% ipython --no-banner

In [1]: import numpy as np

In [2]: from numpy import linalg as LA

In [3]: np.set_printoptions(precision=2, suppress=True, linewidth=100, sign=" ")

In [4]: def tidy(a):
   ...:     return np.round(a, 2) + 0
   ...: 

In [5]: rng = np.random.default_rng(739)

In [6]: t = np.sort(rng.uniform(-2, 2, 18))

In [7]: W0 = np.c_[t, t ** 2, t ** 3] @ np.array([[1, 0, 2, 3], [3, 0, 0, 3], [1, 0, 0, 0]])

In [8]: tidy(W0)
Out[8]: 
array([[ 2.05,  0.  , -3.89,  5.49],
       [ 1.63,  0.  , -2.67,  1.34],
       [ 1.53,  0.  , -2.55,  1.06],
       [ 1.15,  0.  , -2.15,  0.24],
       [ 0.78,  0.  , -1.78, -0.29],
       [ 0.16,  0.  , -1.05, -0.75],
       [ 0.05,  0.  , -0.86, -0.74],
       [ 0.3 ,  0.  ,  0.38,  0.67],
       [ 0.74,  0.  ,  0.69,  1.39],
       [ 4.1 ,  0.  ,  1.81,  5.17],
       [ 4.25,  0.  ,  1.84,  5.31],
       [ 4.36,  0.  ,  1.87,  5.41],
       [ 5.07,  0.  ,  2.01,  6.06],
       [ 6.23,  0.  ,  2.23,  7.07],
       [ 8.06,  0.  ,  2.53,  8.57],
       [10.83,  0.  ,  2.9 , 10.68],
       [11.29,  0.  ,  2.96, 11.01],
       [13.71,  0.  ,  3.24, 12.71]])

In [9]: # rows and columns are dependent

In [10]: np.unique(W0.round(6), axis=0).shape
Out[10]: (18, 4)

In [11]: left, sigma, Vt = LA.svd(W0)

In [12]: np.argmax(sigma[:-1] / (sigma[1:] + 1e-6)) + 1
Out[12]: np.int64(3)

In [13]: tidy(sigma)
Out[13]: array([ 36.54,   7.23,   3.24,   0.  ])

In [14]: B = left[:, :3] @ np.diag(sigma[:3]) @ Vt[:3]

In [15]: LA.matrix_rank(B)
Out[15]: np.int64(3)

In [16]: tidy(LA.norm(W0 - B) / LA.norm(W0))
Out[16]: np.float64(0.0)

In [17]: tidy(B)
Out[17]: 
array([[ 2.05,  0.  , -3.89,  5.49],
       [ 1.63,  0.  , -2.67,  1.34],
       [ 1.53,  0.  , -2.55,  1.06],
       [ 1.15,  0.  , -2.15,  0.24],
       [ 0.78,  0.  , -1.78, -0.29],
       [ 0.16,  0.  , -1.05, -0.75],
       [ 0.05,  0.  , -0.86, -0.74],
       [ 0.3 ,  0.  ,  0.38,  0.67],
       [ 0.74,  0.  ,  0.69,  1.39],
       [ 4.1 ,  0.  ,  1.81,  5.17],
       [ 4.25,  0.  ,  1.84,  5.31],
       [ 4.36,  0.  ,  1.87,  5.41],
       [ 5.07,  0.  ,  2.01,  6.06],
       [ 6.23,  0.  ,  2.23,  7.07],
       [ 8.06,  0.  ,  2.53,  8.57],
       [10.83,  0.  ,  2.9 , 10.68],
       [11.29,  0.  ,  2.96, 11.01],
       [13.71,  0.  ,  3.24, 12.71]])
